% ipython --no-banner

In [1]: import numpy as np

In [2]: np.set_printoptions(precision=2, suppress=True, linewidth=200)

In [3]: M = np.array([[-3.98, -5.98, 2.0, 4.0],
   ...:     [0.0, -0.01, 0.03, -0.01],
   ...:     [-4.0, -6.04, 1.97, 4.0],
   ...:     [3.99, 5.97, -2.04, -4.03],
   ...:     [-0.02, 0.02, -0.02, -0.01],
   ...:     [3.99, 5.99, -1.98, -3.93],
   ...:     [0.03, -0.04, -0.01, 0.02],
   ...:     [-0.02, 0.0, -0.01, -0.01],
   ...:     [4.02, 6.02, -1.99, -4.02],
   ...:     [-4.03, -5.98, 2.01, 3.94]])

In [4]: Q, r_ = np.linalg.qr(M)

In [5]: print(r_)
[[ 9.8  14.69 -4.89 -9.76]
 [ 0.    0.13 -0.01 -0.09]
 [ 0.    0.    0.08  0.05]
 [ 0.    0.    0.    0.08]]

In [6]: print(np.round(abs(r_[0, 0]), 2), round(float(np.linalg.norm(M[:, 0])), 2))
9.8 9.8

In [7]: print(np.round(Q @ r_, 2) + 0)
[[-3.98 -5.98  2.    4.  ]
 [ 0.   -0.01  0.03 -0.01]
 [-4.   -6.04  1.97  4.  ]
 [ 3.99  5.97 -2.04 -4.03]
 [-0.02  0.02 -0.02 -0.01]
 [ 3.99  5.99 -1.98 -3.93]
 [ 0.03 -0.04 -0.01  0.02]
 [-0.02  0.   -0.01 -0.01]
 [ 4.02  6.02 -1.99 -4.02]
 [-4.03 -5.98  2.01  3.94]]

In [8]: print(Q.shape, r_.shape)
(10, 4) (4, 4)

In [9]: print(np.round(np.trace(Q @ Q.T), 2))
4.0

In [10]: print(np.round(Q.T @ Q, 2) + 0)
[[1. 0. 0. 0.]
 [0. 1. 0. 0.]
 [0. 0. 1. 0.]
 [0. 0. 0. 1.]]

In [11]: print(np.allclose(r_.T @ r_, M.T @ M))
True

In [12]: vec = np.array([0, 0, 1, -1])

In [13]: rhs = M @ vec

In [14]: print(rhs)
[-2.    0.04 -2.03  1.99 -0.01  1.95 -0.03  0.    2.03 -1.93]

In [15]: print(np.round(np.linalg.lstsq(M, rhs)[0], 2) + 0)
[ 0.  0.  1. -1.]

In [16]: print(np.round(np.linalg.pinv(M) @ M, 2) + 0)
[[1. 0. 0. 0.]
 [0. 1. 0. 0.]
 [0. 0. 1. 0.]
 [0. 0. 0. 1.]]

In [17]: rng = np.random.default_rng(88829)

In [18]: rhs = rhs + 0.1 * rng.normal(size=10)

In [19]: print(rhs)
[-1.78  0.04 -2.14  1.98  0.04  1.96 -0.04 -0.04  2.16 -2.04]

In [20]: beta, *_ = np.linalg.lstsq(M, rhs)

In [21]: print(beta)
[ 0.62  0.43  1.88 -0.18]

In [22]: print([round(float(np.linalg.norm(np.linalg.solve(M.T @ M + lam * np.eye(4), M.T @ rhs))), 2) for lam in (0, 1, 10, 100)])
[2.03, 0.24, 0.23, 0.19]

In [23]: print(beta.round())
[ 1.  0.  2. -0.]
